>>> import numpy as np
>>> np.set_printoptions(precision=2, suppress=True, linewidth=200)
>>> data = np.array([[-5.0, 0.0, 0.0, -6.0],
...     [-13.0, 0.0, -1.0, -13.0],
...     [20.0, 2.0, 3.0, 20.0],
...     [0.0, 0.0, 0.0, 1.0]])
>>> evals, evecs = np.linalg.eig(data)
>>> np.sort(np.linalg.eigvals(np.linalg.inv(data)))
array([-0.2,  0.5,  1. ,  1. ])
>>> evals
array([ 2.,  1., -5.,  1.])
>>> [round(float(x), 2) for x in np.linalg.svd(data, compute_uv=False)[:3]]
[34.79, 1.59, 0.9]
>>> np.linalg.cond(data) > 100
np.True_
>>> round(np.log10(np.linalg.cond(data)))
2
>>> np.abs(np.linalg.svd(data)[2][-1])
array([0.19, 0.61, 0.76, 0.14])
>>> P = np.triu(np.array([[2, 3, 1, 2], [2, 0, 1, 0], [1, 3, 3, 1], [2, 3, 1, 1]]), 1) + np.eye(4)
>>> Y = P @ data @ np.linalg.inv(P)
>>> np.linalg.matrix_rank(Y)
np.int64(4)
>>> np.poly(Y)
array([  1.,   1., -15.,  23., -10.])
>>> P @ data - data @ P
array([[-19.,  17.,   5.,  -7.],
       [ 20.,  41.,  16.,  47.],
       [  0., -60., -22., -42.],
       [  0.,   0.,   0.,   0.]])
>>> X = np.loadtxt("out11.csv", delimiter=",")
>>> X
array([[ -5.89,  13.87,  10.43,   6.15,  -4.3 ,  -3.1 , -13.98, -11.21],
       [ -5.13,   5.49,   5.3 ,   2.72,  -2.28,  -0.69,  -4.62,  -7.6 ],
       [  1.82,   8.67,   3.06,  -2.39,  -7.07,  -3.19, -11.62,  -7.99],
       [ -6.4 ,   5.62,   6.19,   4.48,  -1.  ,  -0.47,  -3.94,  -7.07],
       [ -6.69,   2.06,   3.9 ,   0.99,  -2.18,   0.65,   0.01,  -8.81],
       [ -4.03,   2.6 ,   3.36,   1.96,  -0.86,   0.09,  -1.47,  -4.96],
       [ -2.1 ,   6.34,   3.77,  -0.87,  -5.3 ,  -1.65,  -7.17,  -9.05],
       [ -9.43,   7.91,   9.56,   9.07,   1.11,  -0.28,  -5.  ,  -7.24],
       [ -4.62,   4.71,   4.75,   3.21,  -1.01,  -0.49,  -3.78,  -5.73],
       [ -4.49,   1.59,   2.95,   2.11,  -0.27,   0.39,  -0.01,  -4.19],
       [-12.66,   6.29,   9.84,   8.49,   0.64,   0.76,  -2.06, -10.52],
       [ -0.95,  10.61,   5.59,   0.37,  -6.51,  -3.16, -12.66,  -9.73]])
>>> np.linalg.cond(X) > 100
np.True_
>>> round(np.linalg.norm(X, 2) / np.linalg.norm(X), 2)
np.float64(0.91)
>>> [round(float(x), 2) for x in np.linalg.svd(X, compute_uv=False)[:3]]
[53.08, 22.46, 9.19]
>>> np.linalg.matrix_rank(X, rtol=0.1)
np.int64(3)
>>> r0 = np.array([-2, -2])
>>> np.cross(X[10, :3], X[2, :3])
array([ -66.07,   56.65, -121.21])
>>> np.polyval(r0, X[10])
array([ 23.32, -14.58, -21.68, -18.98,  -3.28,  -3.52,   2.12,  19.04])
>>> np.convolve(X[10], r0)
array([ 25.32,  12.74, -32.26, -36.66, -18.26,  -2.8 ,   2.6 ,  25.16,  21.04])
>>> r0, r1 = X[5], X[2]
>>> round(r0 @ r1, 2)
np.float64(83.31)
>>> pr = (r0 @ r1) / (r0 @ r0) * r0
>>> pr
array([-5.11,  3.3 ,  4.26,  2.49, -1.09,  0.11, -1.87, -6.29])
>>> r1 - pr
array([ 6.93,  5.37, -1.2 , -4.88, -5.98, -3.3 , -9.75, -1.7 ])
>>> np.round((r1 - pr) @ r0, 2)
np.float64(0.0)
>>> def softmax(z):
...     e = np.exp(z - z.max(axis=-1, keepdims=True))
...     return e / e.sum(axis=-1, keepdims=True)
... 
>>> np.round(softmax(X[4]), 2) + 0
array([0.  , 0.12, 0.78, 0.04, 0.  , 0.03, 0.02, 0.  ])
>>> np.round(softmax(X[4] + -2), 2) + 0
array([0.  , 0.12, 0.78, 0.04, 0.  , 0.03, 0.02, 0.  ])
>>> softmax(X).sum(axis=1)
array([1., 1., 1., 1., 1., 1., 1., 1., 1., 1., 1., 1.])
>>> np.round(softmax(10 * X[4]), 2) + 0
array([0., 0., 1., 0., 0., 0., 0., 0.])
>>> S = X @ X.T / np.sqrt(8)
>>> softmax(S)[4] @ X
array([-12.63,   6.32,   9.84,   8.48,   0.62,   0.74,  -2.11, -10.52])
>>> np.round(softmax(S), 2) + 0
array([[1.  , 0.  , 0.  , 0.  , 0.  , 0.  , 0.  , 0.  , 0.  , 0.  , 0.  , 0.  ],
       [1.  , 0.  , 0.  , 0.  , 0.  , 0.  , 0.  , 0.  , 0.  , 0.  , 0.  , 0.  ],
       [1.  , 0.  , 0.  , 0.  , 0.  , 0.  , 0.  , 0.  , 0.  , 0.  , 0.  , 0.  ],
       [1.  , 0.  , 0.  , 0.  , 0.  , 0.  , 0.  , 0.  , 0.  , 0.  , 0.  , 0.  ],
       [0.  , 0.  , 0.  , 0.  , 0.  , 0.  , 0.  , 0.  , 0.  , 0.  , 1.  , 0.  ],
       [0.99, 0.  , 0.  , 0.  , 0.  , 0.  , 0.  , 0.  , 0.  , 0.  , 0.01, 0.  ],
       [1.  , 0.  , 0.  , 0.  , 0.  , 0.  , 0.  , 0.  , 0.  , 0.  , 0.  , 0.  ],
       [1.  , 0.  , 0.  , 0.  , 0.  , 0.  , 0.  , 0.  , 0.  , 0.  , 0.  , 0.  ],
       [1.  , 0.  , 0.  , 0.  , 0.  , 0.  , 0.  , 0.  , 0.  , 0.  , 0.  , 0.  ],
       [0.  , 0.  , 0.  , 0.  , 0.  , 0.  , 0.  , 0.  , 0.  , 0.  , 1.  , 0.  ],
       [0.  , 0.  , 0.  , 0.  , 0.  , 0.  , 0.  , 0.  , 0.  , 0.  , 1.  , 0.  ],
       [1.  , 0.  , 0.  , 0.  , 0.  , 0.  , 0.  , 0.  , 0.  , 0.  , 0.  , 0.  ]])
>>> np.round(softmax(S + np.triu(np.full(S.shape, -np.inf), 1)), 2) + 0
array([[1.  , 0.  , 0.  , 0.  , 0.  , 0.  , 0.  , 0.  , 0.  , 0.  , 0.  , 0.  ],
       [1.  , 0.  , 0.  , 0.  , 0.  , 0.  , 0.  , 0.  , 0.  , 0.  , 0.  , 0.  ],
       [1.  , 0.  , 0.  , 0.  , 0.  , 0.  , 0.  , 0.  , 0.  , 0.  , 0.  , 0.  ],
       [1.  , 0.  , 0.  , 0.  , 0.  , 0.  , 0.  , 0.  , 0.  , 0.  , 0.  , 0.  ],
       [1.  , 0.  , 0.  , 0.  , 0.  , 0.  , 0.  , 0.  , 0.  , 0.  , 0.  , 0.  ],
       [1.  , 0.  , 0.  , 0.  , 0.  , 0.  , 0.  , 0.  , 0.  , 0.  , 0.  , 0.  ],
       [1.  , 0.  , 0.  , 0.  , 0.  , 0.  , 0.  , 0.  , 0.  , 0.  , 0.  , 0.  ],
       [1.  , 0.  , 0.  , 0.  , 0.  , 0.  , 0.  , 0.  , 0.  , 0.  , 0.  , 0.  ],
       [1.  , 0.  , 0.  , 0.  , 0.  , 0.  , 0.  , 0.  , 0.  , 0.  , 0.  , 0.  ],
       [0.92, 0.  , 0.  , 0.  , 0.  , 0.  , 0.  , 0.08, 0.  , 0.  , 0.  , 0.  ],
       [0.  , 0.  , 0.  , 0.  , 0.  , 0.  , 0.  , 0.  , 0.  , 0.  , 1.  , 0.  ],
       [1.  , 0.  , 0.  , 0.  , 0.  , 0.  , 0.  , 0.  , 0.  , 0.  , 0.  , 0.  ]])
>>> arr = np.array([[-0.4, 0.8, 1.9],
...     [-0.7, -0.9, 1.3],
...     [-0.7, -1.1, -0.4],
...     [1.7, -0.2, -0.4],
...     [0.2, -0.3, 0.2],
...     [0.0, -1.3, 0.7],
...     [-16.0, -22.0, -8.0],
...     [-1.5, 0.6, -0.8],
...     [-0.1, -0.3, -1.6],
...     [0.8, 0.2, -0.3],
...     [-1.0, -1.2, -1.0],
...     [0.1, -0.6, 0.7],
...     [1.0, -1.4, -0.7],
...     [-2.4, -0.5, -0.5],
...     [-0.1, -0.1, 0.5]])
>>> # row 6 dominates
>>> cen = arr - arr.mean(axis=0)
>>> evecs = np.linalg.svd(cen)[2][:1]
>>> Y = cen - cen @ evecs.T @ evecs
>>> Y.std(axis=0)
array([0.75, 0.54, 0.81])
>>> (cen @ evecs.T).std(axis=0)
array([7.])
>>> m1 = np.load("case19.npy")
>>> m1
array([[ 0,  0,  1,  2,  4, -2,  1,  5],
       [ 0,  0,  1, -2, -4, -4, -2,  2],
       [ 0,  0,  0, -5,  5, -2, -5, -5],
       [ 0,  0,  0,  0,  4, -2,  4,  3],
       [ 0,  0,  0,  0,  0,  1, -2, -2],
       [ 0,  0,  0,  0,  0,  0,  4,  1],
       [ 0,  0,  0,  0,  0,  0,  0, -4],
       [ 0,  0,  0,  0,  0,  0,  0,  0]])
>>> r = np.linalg.matrix_rank(m1)
>>> r
np.int64(6)
>>> N = np.linalg.svd(m1)[2][r:].T
>>> np.round(m1 @ N, 2) + 0
array([[0., 0.],
       [0., 0.],
       [0., 0.],
       [0., 0.],
       [0., 0.],
       [0., 0.],
       [0., 0.],
       [0., 0.]])
>>> [int(np.linalg.matrix_rank(m1[:i])) for i in range(1, len(m1) + 1)]
[1, 2, 3, 4, 5, 6, 6, 6]
>>> [int(np.linalg.matrix_rank(m1[:, :j + 1])) for j in range(8)]
[0, 0, 1, 2, 3, 4, 5, 6]
>>> mat = np.loadtxt("dump.csv", delimiter=",")
>>> mat.round(2) + 0
array([[0.23, 0.3 , 0.03, 0.3 ],
       [0.3 , 0.38, 0.04, 0.38],
       [0.03, 0.04, 0.  , 0.04],
       [0.3 , 0.38, 0.04, 0.38]])
>>> np.abs(np.diag(np.linalg.qr(mat)[1])) > 1e-9
array([ True, False, False, False])
>>> np.unique(mat.round(6), axis=0).shape
(3, 4)
>>> A = np.load("data.npy")
>>> A
array([[ 0.,  0.,  9.,  2.,  3.],
       [ 0.,  0.,  5., -7., -4.],
       [ 9.,  5.,  0.,  0.,  0.],
       [ 2., -7.,  0.,  0.,  0.],
       [ 3., -4.,  0.,  0.,  0.]])
>>> # symmetric
>>> P = np.triu(np.array([[3, 0, 1, 2, 1],
...     [3, 3, 0, -2, 1],
...     [1, 2, -3, -3, -2],
...     [2, -2, -2, 3, -2],
...     [3, 2, -2, -1, 1]]), 1) + np.eye(5)
>>> Y = P @ A @ np.linalg.inv(P)
>>> np.linalg.matrix_rank(Y)
np.int64(4)
>>> r = np.linalg.matrix_rank(A)
>>> r
np.int64(4)
>>> N = np.linalg.svd(A)[2][r:].T
>>> N[:, 0] / N[np.abs(N[:, 0]).round(6).argmax(), 0]
array([ 0.  ,  0.  , -0.18, -0.7 ,  1.  ])
>>> [int(np.linalg.matrix_rank(np.delete(A, i, axis=0))) for i in range(5)]
[3, 3, 4, 4, 4]
>>> np.linalg.matrix_rank(A.T @ A), np.linalg.matrix_rank(A @ A.T)
(np.int64(4), np.int64(4))
>>> np.allclose(A @ N, 0)
True
>>> cent = np.array([[1.3, 0.1, 0.5, -1.3, -0.2]])
>>> rng = np.random.default_rng(23)
>>> W0 = np.array([[4],
...     [0],
...     [-4],
...     [2],
...     [3],
...     [-2],
...     [-3],
...     [4],
...     [-1],
...     [-3],
...     [-5],
...     [-2],
...     [-2],
...     [-2],
...     [-5],
...     [1],
...     [-3],
...     [0],
...     [5],
...     [3]]) @ cent + 0.02 * rng.normal(size=(20, 5))
>>> W0
array([[ 5.21,  0.4 ,  2.  , -5.25, -0.79],
       [-0.04,  0.02,  0.01,  0.02,  0.02],
       [-5.19, -0.41, -2.01,  5.23,  0.79],
       [ 2.6 ,  0.19,  0.99, -2.61, -0.39],
       [ 3.89,  0.29,  1.49, -3.9 , -0.63],
       [-2.6 , -0.17, -1.02,  2.6 ,  0.46],
       [-3.92, -0.33, -1.51,  3.94,  0.64],
       [ 5.18,  0.41,  2.  , -5.21, -0.84],
       [-1.28, -0.12, -0.49,  1.3 ,  0.24],
       [-3.88, -0.32, -1.51,  3.92,  0.57],
       [-6.51, -0.5 , -2.53,  6.48,  0.97],
       [-2.59, -0.21, -0.98,  2.6 ,  0.41],
       [-2.6 , -0.18, -1.  ,  2.58,  0.42],
       [-2.58, -0.15, -1.  ,  2.59,  0.37],
       [-6.58, -0.53, -2.49,  6.48,  0.95],
       [ 1.31,  0.09,  0.49, -1.31, -0.2 ],
       [-3.89, -0.33, -1.5 ,  3.89,  0.62],
       [-0.02,  0.03,  0.01,  0.03, -0.01],
       [ 6.52,  0.51,  2.47, -6.51, -1.01],
       [ 3.88,  0.28,  1.47, -3.91, -0.59]])
>>> z = W0[:, 4] > np.median(W0[:, 4])
>>> r0 = W0[z].mean(axis=0) - W0[~z].mean(axis=0)
>>> np.argsort(-np.abs(r0).round(6), kind="stable")
array([3, 0, 2, 4, 1])
>>> U, sigma, Vh = np.linalg.svd(m1)
>>> evecs = Vh[:(sigma > 1e-8).sum()]
>>> x0 = m1[5] + 4 * m1[4] + rng.integers(2) * np.eye(8)[1]
>>> x0
array([ 0.,  1.,  0.,  0.,  0.,  4., -4., -7.])
>>> np.round(evecs.T @ evecs, 2) + 0
array([[0., 0., 0., 0., 0., 0., 0., 0.],
       [0., 0., 0., 0., 0., 0., 0., 0.],
       [0., 0., 1., 0., 0., 0., 0., 0.],
       [0., 0., 0., 1., 0., 0., 0., 0.],
       [0., 0., 0., 0., 1., 0., 0., 0.],
       [0., 0., 0., 0., 0., 1., 0., 0.],
       [0., 0., 0., 0., 0., 0., 1., 0.],
       [0., 0., 0., 0., 0., 0., 0., 1.]])
>>> round(np.linalg.norm(x0 - evecs.T @ evecs @ x0), 2)
np.float64(1.0)
>>> np.linalg.matrix_rank(np.vstack([m1, x0]))
np.int64(7)
>>> x0 = np.array([-1, 1, -1, -2, -1])
>>> np.linalg.norm(W0 @ x0) <= np.linalg.norm(W0, 2) * np.linalg.norm(x0) + 1e-9
np.True_
>>> W0 @ np.eye(5)[1]
array([ 0.4 ,  0.02, -0.41,  0.19,  0.29, -0.17, -0.33,  0.41, -0.12, -0.32, -0.5 , -0.21, -0.18, -0.15, -0.53,  0.09, -0.33,  0.03,  0.51,  0.28])
>>> np.round((W0 * x0).sum(axis=1), 2) + 0
array([ 4.48,  0.  , -4.46,  2.21,  3.33, -2.21, -3.42,  4.5 , -1.18, -3.36, -5.37, -2.25, -2.17, -2.12, -5.37,  1.1 , -3.34, -0.01,  5.54,  3.34])
>>> W0 @ np.ones(5)
array([ 1.58,  0.02, -1.59,  0.77,  1.15, -0.73, -1.18,  1.54, -0.35, -1.21, -2.09, -0.77, -0.78, -0.78, -2.16,  0.38, -1.22,  0.04,  1.98,  1.13])
>>> (W0 @ x0).argmax()
np.int64(18)
>>> np.round(W0 @ x0, 2) + 0
array([ 4.48,  0.  , -4.46,  2.21,  3.33, -2.21, -3.42,  4.5 , -1.18, -3.36, -5.37, -2.25, -2.17, -2.12, -5.37,  1.1 , -3.34, -0.01,  5.54,  3.34])
